% python3 -q
>>> import numpy as np
>>> np.set_printoptions(precision=2, suppress=True, linewidth=200, floatmode="fixed")
>>> mat = np.array([[0, 6, 0, 0], [3, 27, 0, 0], [0, 4, 0, 4], [2, 18, 2, 18]])
>>> r0 = np.array([5, 3, 1, 4])
>>> Y = mat + np.outer(r0, np.eye(4)[1])
>>> print(Y)
[[ 0.00 11.00  0.00  0.00]
 [ 3.00 30.00  0.00  0.00]
 [ 0.00  5.00  0.00  4.00]
 [ 2.00 22.00  2.00 18.00]]
>>> print(np.linalg.matrix_rank(np.linalg.inv(Y) - np.linalg.inv(mat), tol=1e-8))
1
>>> print(np.linalg.matrix_rank(mat, rtol=0.1))
2
>>> print(round(np.log10(np.linalg.cond(mat))))
2
>>> print(np.round(np.linalg.norm(mat, 2) / np.linalg.norm(mat), 2))
0.92
>>> print([round(float(x), 2) for x in np.linalg.svd(mat, compute_uv=False)[:3]])
[35.33, 14.6, 0.82]
>>> X = np.load("run16.npy")
>>> print(X)
[[ 1 -2  1 -2]
 [-4  4 -4  4]
 [ 1 -2  1 -2]
 [-4  4 -4  4]]
>>> print(np.allclose(X[:-1].T @ np.linalg.lstsq(X[:-1].T, X[-1])[0], X[-1]))
True
>>> left, sig, Vt = np.linalg.svd(X)
>>> print(np.argmax(sig[:-1] / (sig[1:] + 1e-6)) + 1)
2
>>> Y = left[:, :2] @ np.diag(sig[:2]) @ Vt[:2]
>>> print(round(np.linalg.norm(X - Y) / np.linalg.norm(X), 2))
0.0
>>> print(round(np.linalg.norm(X - Y, 2), 2), round(sig[2], 2))
0.0 0.0
>>> print(Y)
[[ 1.00 -2.00  1.00 -2.00]
 [-4.00  4.00 -4.00  4.00]
 [ 1.00 -2.00  1.00 -2.00]
 [-4.00  4.00 -4.00  4.00]]
>>> print(np.round(np.linalg.det(X.T), 2))
0.0
>>> print(round(float(np.linalg.det(X[::-1])), 2))
0.0
>>> print(round(float(np.linalg.eigvals(X).sum().real), 2))
10.0
>>> print(np.round(np.linalg.eigvals(X), 2) + 0)
[11.40 -1.40  0.00  0.00]
>>> print(np.einsum("ij,ji->", X, X))
132
